>>> import numpy as np
>>> from numpy import linalg as LA
>>> np.set_printoptions(suppress=True, linewidth=100)
>>> F = np.load("data.npy")
>>> F
array([[6., 0., 5., 5., 0., 5.],
       [0., 6., 0., 0., 5., 0.],
       [5., 0., 6., 5., 0., 5.],
       [5., 0., 5., 6., 0., 5.],
       [0., 5., 0., 0., 6., 0.],
       [5., 0., 5., 5., 0., 6.]])
>>> # symmetric, so the eigenvalues are real
>>> x0 = np.ones(6)
>>> for _ in range(7):
...     x0 = F @ x0
...     x0 /= LA.norm(x0)
...     print(round(x0 @ F @ x0, 2))
... 
19.79
20.64
20.9
20.97
20.99
21.0
21.0
>>> round(LA.eigvalsh(F)[-1], 2)
np.float64(21.0)
>>> rng = np.random.default_rng(77957)
>>> z = rng.permutation(6)
>>> z
array([0, 3, 4, 5, 2, 1])
>>> Y = F[z][:, z]
>>> np.diag(Y)
array([6., 6., 6., 6., 6., 6.])
>>> np.round(np.sort(np.abs(LA.eigvals(Y))), 2)
array([ 1.,  1.,  1.,  1., 11., 21.])
>>> np.allclose(Y, F)
False
>>> np.trace(Y)
np.float64(36.0)
>>> feats = np.loadtxt("sample0.csv", delimiter=",")
>>> print(feats)
[[ 3.  0.  0.  0.]
 [12.  6. 17. 10.]
 [ 0.  2.  5.  1.]
 [ 6.  0.  9.  0.]
 [ 0.  8.  8.  7.]
 [ 5.  6. 11.  7.]
 [ 0.  8.  4.  5.]
 [ 0.  0.  0.  0.]
 [10. 14.  9. 12.]
 [ 0.  0.  1.  0.]
 [ 0.  0.  0.  0.]
 [ 0.  0.  0.  0.]
 [17. 12. 28. 20.]
 [11.  0. 14.  4.]
 [ 0.  0.  0.  0.]
 [12.  0. 18.  3.]]
>>> # rows 7 and 10 are equal
>>> D = LA.norm(feats[:, None] - feats[None], axis=-1)
>>> D.mean(axis=1).argmax()
np.int64(12)
>>> (D + 1e9 * np.eye(16)).round(6).argmin(axis=1)
array([ 7, 13,  9,  2,  6,  4,  4, 10,  5,  7,  7,  7,  1, 15,  7, 13])
>>> z = feats[:, 3] > np.median(feats[:, 3])
>>> r0 = feats[z].mean(axis=0) - feats[~z].mean(axis=0)
>>> np.round((((feats - feats.mean(axis=0)) @ r0 > 0) == z).mean(), 2)
np.float64(0.94)
>>> ((feats - feats.mean(axis=0)) @ r0 > 0).astype(int)
array([0, 1, 0, 0, 1, 1, 0, 0, 1, 0, 0, 0, 1, 1, 0, 1])
>>> z.astype(int)
array([0, 1, 0, 0, 1, 1, 1, 0, 1, 0, 0, 0, 1, 1, 0, 1])
>>> r0 = np.array([-1, 2, -1])
>>> E = r0[np.abs(np.subtract.outer(np.arange(3), np.arange(3)))]
>>> E
array([[-1,  2, -1],
       [ 2, -1,  2],
       [-1,  2, -1]])
>>> print([round(float(LA.det(E[:i, :i])), 2) + 0 for i in range(1, 4)])
[-1.0, -3.0, 0.0]
>>> round(float(LA.eigvalsh(E).min()), 2)
-4.37
>>> evals, vecs = LA.eigh(E)
>>> x0 = np.array([-1, -3, 3])
>>> np.round(LA.eigvalsh(E[1:, 1:]), 2)
array([-3.,  1.])
>>> print(np.abs(E).sum(axis=1).max(), round(float(np.abs(evals).max()), 2))
5 4.37
>>> x0 @ E @ x0
np.int64(-37)
>>> np.round(vecs * np.abs(evals) @ vecs.T, 2)
array([[ 1.57, -1.04,  1.57],
       [-1.04,  2.61, -1.04],
       [ 1.57, -1.04,  1.57]])
>>> T = np.stack([E, -3 * E, E[::-1]])
>>> T.sum(axis=0)
array([[ 1, -2,  1],
       [-2,  1, -2],
       [ 1, -2,  1]])
>>> np.einsum("bij,cij->bc", T, T)
array([[ 21, -63,  21],
       [-63, 189, -63],
       [ 21, -63,  21]])
>>> print(T.shape)
(3, 3, 3)
>>> data = np.array([[8, 7, 0, -9, 0, 0],
...     [-9, -5, 0, -2, 0, 0],
...     [0, 0, 6, 0, 7, -5],
...     [-1, 5, 0, 5, 0, 0],
...     [0, 0, 2, 0, -5, -7],
...     [0, 0, -6, 0, 8, -5]])
>>> data
array([[ 8,  7,  0, -9,  0,  0],
       [-9, -5,  0, -2,  0,  0],
       [ 0,  0,  6,  0,  7, -5],
       [-1,  5,  0,  5,  0,  0],
       [ 0,  0,  2,  0, -5, -7],
       [ 0,  0, -6,  0,  8, -5]])
>>> # 2 groups of indices that never mix
>>> Y = LA.inv(data)
>>> Y.round(2)
array([[-0.02, -0.12, -0.  , -0.09, -0.  , -0.  ],
       [ 0.07,  0.05,  0.  ,  0.15,  0.  ,  0.  ],
       [ 0.  ,  0.  ,  0.09,  0.  , -0.01, -0.08],
       [-0.08, -0.07, -0.  ,  0.03, -0.  , -0.  ],
       [ 0.  ,  0.  ,  0.06,  0.  , -0.07,  0.03],
       [-0.  , -0.  , -0.02, -0.  , -0.1 , -0.05]])
>>> round(float(LA.det(data) * LA.det(Y)), 2)
1.0
>>> np.allclose(Y, data.T)
False
>>> x0 = np.array([5, 6, 1, 4, 2, 9])
>>> target = Y @ x0
>>> beta, lr = np.zeros(6), 1 / LA.norm(Y, 2) ** 2
>>> for i in range(6):
...     beta -= lr * Y.T @ (Y @ beta - target)
...     if i % 1 == 0: print(i, round(LA.norm(Y @ beta - target), 2))
... 
0 0.73
1 0.56
2 0.45
3 0.38
4 0.32
5 0.27
>>> beta.round(2)
array([ 4.3 ,  6.  , -0.76,  4.36,  2.25,  6.18])
>>> M = np.load("test0.npy")
>>> M
array([[-0.8,  0. ,  0.6,  1.3],
       [ 1. , -1.6,  0.5, -0.4],
       [ 0.7, -1.4,  1.1, -0.7],
       [ 1.1,  0. ,  0.6, -0.1],
       [-1.1,  2.6,  1.2, -1.1],
       [ 1.2, -2.2, -0.9,  0.2],
       [ 4. ,  0. ,  4. , -2. ],
       [-0.4,  0.1,  0.4,  0.4],
       [ 0.4, -0.6, -0.8,  1.6],
       [-0.9,  0.8,  0.8,  0.3],
       [-1. , -1.4,  0.6,  1. ],
       [-0.1, -0.3, -0.9,  0.8],
       [-2.5, -0.5,  0.4,  0.9],
       [ 0.3,  0.9, -0.2, -0.2],
       [-0.6,  0.9,  0.9, -1.6],
       [ 0.7, -0.2,  0.9,  0.3],
       [-1.2, -0.3,  0.1,  0.2],
       [-0.2,  0. , -1. ,  0.6],
       [ 1. , -1.7,  0.9, -1.1],
       [-0.7, -1.3,  1.2, -1.2],
       [-0.7, -0.7,  1.6, -1.3],
       [ 0.2,  0.3, -0.1,  0.2],
       [ 1.3, -1.2,  1. ,  1.3],
       [-0.8,  1. ,  0.2,  2.5],
       [-0.1,  0.1,  0.4,  0.4]])
>>> D = LA.norm(M[:, None] - M[None], axis=-1)
>>> (D + 1e9 * np.eye(25)).round(6).argmin(axis=1)
array([ 7,  2, 18, 15, 14,  1, 18, 24, 11,  7,  0, 17, 16, 21, 20,  3,  7, 11,  2, 20, 19, 24, 15,
        0,  7])
>>> np.unravel_index(D.round(6).argmax(), D.shape)
(np.int64(6), np.int64(12))
>>> t = np.radians(72)
>>> R = np.eye(4)
>>> R[1, 1] = R[2, 2] = np.cos(t)
>>> R[1, 2], R[2, 1] = -np.sin(t), np.sin(t)
>>> R.round(2)
array([[ 1.  ,  0.  ,  0.  ,  0.  ],
       [ 0.  ,  0.31, -0.95,  0.  ],
       [ 0.  ,  0.95,  0.31,  0.  ],
       [ 0.  ,  0.  ,  0.  ,  1.  ]])
>>> Y = M @ R.T
>>> np.allclose(LA.norm(M, axis=1), LA.norm(Y, axis=1))
True
>>> print(np.allclose(M @ M.T, Y @ Y.T))
True
>>> np.round(R.reshape(-1, 2), 2)
array([[ 1.  ,  0.  ],
       [ 0.  ,  0.  ],
       [ 0.  ,  0.31],
       [-0.95,  0.  ],
       [ 0.  ,  0.95],
       [ 0.31,  0.  ],
       [ 0.  ,  0.  ],
       [ 0.  ,  1.  ]])
>>> np.round(R.reshape(2, -1), 2)
array([[ 1.  ,  0.  ,  0.  ,  0.  ,  0.  ,  0.31, -0.95,  0.  ],
       [ 0.  ,  0.95,  0.31,  0.  ,  0.  ,  0.  ,  0.  ,  1.  ]])
>>> T = R.reshape(4, 2, -1)
>>> print(np.einsum("ihd,jhd->hij", T, T).shape)
(2, 4, 4)
>>> Ac = M - M.mean(axis=1)
Traceback (most recent call last):
  File "<python-input-72>", line 1, in <module>
    Ac = M - M.mean(axis=1)
         ~~^~~~~~~~~~~~~~~~
ValueError: operands could not be broadcast together with shapes (25,4) (25,) 
>>> Ac = M - M.mean(axis=0)
>>> U, sv, Vt = LA.svd(Ac, full_matrices=False)
>>> (np.sign(U[:, 0]) == np.sign(U[0, 0])).astype(int)
array([1, 0, 0, 0, 1, 0, 0, 1, 1, 1, 1, 1, 1, 1, 0, 0, 1, 1, 0, 0, 0, 1, 0, 1, 1])
>>> print(np.round(Ac.mean(axis=0), 2) + 0)
[0. 0. 0. 0.]
>>> round(float((sv ** 2).sum() ** 2 / (sv ** 4).sum()), 2)
2.91
>>> np.round(np.abs(Vt[-1]), 2)
array([0.18, 0.18, 0.78, 0.57])
>>> np.searchsorted(np.cumsum(sv ** 2) / (sv ** 2).sum(), 0.9) + 1
np.int64(3)
>>> np.abs(Vt[0]).argmax()
np.int64(0)
>>> P = M @ LA.solve(M.T @ M, M.T)
>>> np.allclose(P @ P, P)
True
>>> A = np.load("block0.npy")
>>> print(A)
[[-6 -3 -3  2  1  1]
 [-3 -3 -6  1  1  2]
 [-3  0 -6  1  0  2]
 [-6 -3 -3 -4 -2 -2]
 [-3 -3 -6 -2 -2 -4]
 [-3  0 -6 -2  0 -4]]
>>> x0 = np.array([0, 2, -2, 0])
>>> target = M @ x0
>>> beta, lr = np.zeros(4), 1 / LA.norm(M, 2) ** 2
>>> for i in range(50):
...     beta -= lr * M.T @ (M @ beta - target)
...     if i % 10 == 0: print(i, round(LA.norm(M @ beta - target), 2))
... 
0 6.88
10 0.18
20 0.01
30 0.0
40 0.0
>>> beta.round(2) + 0
array([ 0.,  2., -2.,  0.])
>>> print(np.round(LA.cond(M), 2))
1.98
>>> x0 = np.array([4, 3, 0, 0, 9, 7])
>>> target = A @ x0
>>> target
array([-17,   2,   2, -65, -67, -40])
>>> np.round(LA.solve(A, A[:, 0]), 2)
array([ 1., -0., -0., -0., -0., -0.])
>>> np.round(LA.solve(A.T, A[5]), 2)
array([-0., -0.,  0., -0., -0.,  1.])
>>> X = np.array([[3.0, 1.0, 0.0, 0.0, 0.0, 0.0],
...     [0.0, 3.0, 1.0, 0.0, 0.0, 0.0],
...     [0.0, 0.0, 3.0, 1.0, 0.0, 0.0],
...     [0.0, 0.0, 0.0, 3.0, 1.0, 0.0],
...     [0.0, 0.0, 0.0, 0.0, 3.0, 1.0],
...     [0.0, 0.0, 0.0, 0.0, 0.0, 3.0]])
>>> X
array([[3., 1., 0., 0., 0., 0.],
       [0., 3., 1., 0., 0., 0.],
       [0., 0., 3., 1., 0., 0.],
       [0., 0., 0., 3., 1., 0.],
       [0., 0., 0., 0., 3., 1.],
       [0., 0., 0., 0., 0., 3.]])
>>> # triangular: eigenvalues sit on the diagonal
>>> np.abs(X).max()
np.float64(3.0)
>>> print(np.count_nonzero(X))
11
>>> X.sum(axis=0)
array([3., 4., 4., 4., 4., 4.])
>>> np.round(LA.svd(X, compute_uv=False), 2)
array([3.92, 3.69, 3.33, 2.9 , 2.46, 2.13])
>>> np.zeros(6, 6)
Traceback (most recent call last):
  File "<python-input-103>", line 1, in <module>
    np.zeros(6, 6)
    ~~~~~~~~^^^^^^
TypeError: Cannot interpret '6' as a data type
>>> X.sum(axis=1)
array([4., 4., 4., 4., 4., 3.])
>>> print(LA.matrix_rank(X))
6
